$ ipython --no-banner

In [1]: import numpy as np

In [2]: import numpy.linalg as la

In [3]: np.set_printoptions(precision=2, suppress=True, linewidth=160)

In [4]: other = np.array([[2, 5, 6, 6, 3],
   ...:     [1, 8, 9, 8, 7],
   ...:     [6, 4, 7, 1, 9],
   ...:     [4, 7, 6, 3, 8],
   ...:     [9, 5, 6, 2, 2]])

In [5]: cent = np.array([[2, 0, 1], [2, 2, 2], [0, 2, 1]])

In [6]: A = np.block([[other, np.array([[0, 4, 3], [-3, 3, -4], [4, 0, 5], [1, 4, -2], [0, 0, -4]])], [np.zeros((3, 5)), cent]])

In [7]: print(A)
[[ 2.  5.  6.  6.  3.  0.  4.  3.]
 [ 1.  8.  9.  8.  7. -3.  3. -4.]
 [ 6.  4.  7.  1.  9.  4.  0.  5.]
 [ 4.  7.  6.  3.  8.  1.  4. -2.]
 [ 9.  5.  6.  2.  2.  0.  0. -4.]
 [ 0.  0.  0.  0.  0.  2.  0.  1.]
 [ 0.  0.  0.  0.  0.  2.  2.  2.]
 [ 0.  0.  0.  0.  0.  0.  2.  1.]]

In [8]: # rows and columns are dependent

In [9]: T = np.stack([A, -1 * A, A[::-1]])

In [10]: print(T.shape)
(3, 8, 8)

In [11]: w1 = np.array([[-2, 2, -2],
    ...:     [2, -1, 1],
    ...:     [0, 2, 2],
    ...:     [-2, 0, 0],
    ...:     [1, -2, 2],
    ...:     [0, 2, 1],
    ...:     [0, -1, 1],
    ...:     [2, -1, -2]])

In [12]: beta = np.array([4, -3, 3])

In [13]: H = np.maximum(A @ w1 + beta, 0)

In [14]: print((H > 0).astype(int))
[[1 0 1]
 [1 0 1]
 [1 1 1]
 [1 0 1]
 [0 1 1]
 [1 0 1]
 [1 0 1]
 [1 0 1]]

In [15]: cent = np.array([[-1, 1], [2, 3], [0, -1]])

In [16]: print(w1 @ cent)
[[ 6  6]
 [-4 -2]
 [ 4  4]
 [ 2 -2]
 [-5 -7]
 [ 4  5]
 [-2 -4]
 [-4  1]]

In [17]: print(np.abs(np.diag(la.qr(A)[1])) > 1e-9)
[ True  True  True  True  True  True  True False]

In [18]: print(np.allclose(A[:-1].T @ la.lstsq(A[:-1].T, A[-1])[0], A[-1]))
True

In [19]: print(np.round(np.trace(la.pinv(A) @ A), 2))
7.0

In [20]: data = np.loadtxt("w.csv", delimiter=",")

In [21]: print(data)
[[13.  9.  7. 10.  3.  0.  4.  8.  5.  2.  4.  5. 13.  6. 15.  4.]
 [ 9.  9.  3.  6.  3.  0.  0.  6.  3.  0.  0.  3.  9.  0.  9.  0.]
 [ 7.  3.  5.  6.  1.  0.  4.  4.  3.  2.  4.  3.  7.  6.  9.  4.]
 [10.  6.  6.  8.  2.  0.  4.  6.  4.  2.  4.  4. 10.  6. 12.  4.]
 [ 3.  3.  1.  2.  1.  0.  0.  2.  1.  0.  0.  1.  3.  0.  3.  0.]
 [ 0.  0.  0.  0.  0.  0.  0.  0.  0.  0.  0.  0.  0.  0.  0.  0.]
 [ 4.  0.  4.  4.  0.  0.  4.  2.  2.  2.  4.  2.  4.  6.  6.  4.]
 [ 8.  6.  4.  6.  2.  0.  2.  5.  3.  1.  2.  3.  8.  3.  9.  2.]
 [ 5.  3.  3.  4.  1.  0.  2.  3.  2.  1.  2.  2.  5.  3.  6.  2.]
 [ 2.  0.  2.  2.  0.  0.  2.  1.  1.  1.  2.  1.  2.  3.  3.  2.]
 [ 4.  0.  4.  4.  0.  0.  4.  2.  2.  2.  4.  2.  4.  6.  6.  4.]
 [ 5.  3.  3.  4.  1.  0.  2.  3.  2.  1.  2.  2.  5.  3.  6.  2.]
 [13.  9.  7. 10.  3.  0.  4.  8.  5.  2.  4.  5. 13.  6. 15.  4.]
 [ 6.  0.  6.  6.  0.  0.  6.  3.  3.  3.  6.  3.  6.  9.  9.  6.]
 [15.  9.  9. 12.  3.  0.  6.  9.  6.  3.  6.  6. 15.  9. 18.  6.]
 [ 4.  0.  4.  4.  0.  0.  4.  2.  2.  2.  4.  2.  4.  6.  6.  4.]]

In [22]: # rows 6 and 10 are equal

In [23]: print(round(la.norm(data), 2))
82.01

In [24]: print(np.unravel_index(np.abs(data).argmax(), data.shape))
(np.int64(14), np.int64(14))

In [25]: print(la.matrix_rank(data))
2

In [26]: print(np.count_nonzero(data))
205

In [27]: print(np.round(la.svd(data, compute_uv=False), 2) + 0)
[80.02 17.98  0.    0.    0.    0.    0.    0.    0.    0.    0.    0.    0.    0.    0.    0.  ]

In [28]: print(data.sum(axis=1))
[108.  60.  68.  88.  20.   0.  48.  64.  44.  24.  48.  44. 108.  72. 132.  48.]

In [29]: arr = np.array([[1, 2, 0, 0], [2, 0, 0, 0], [0, 0, 1, 2], [0, 0, 2, 0]])

In [30]: # splits into 2 blocks

In [31]: print(np.round(la.eigvalsh(arr).min(), 2))
-1.56
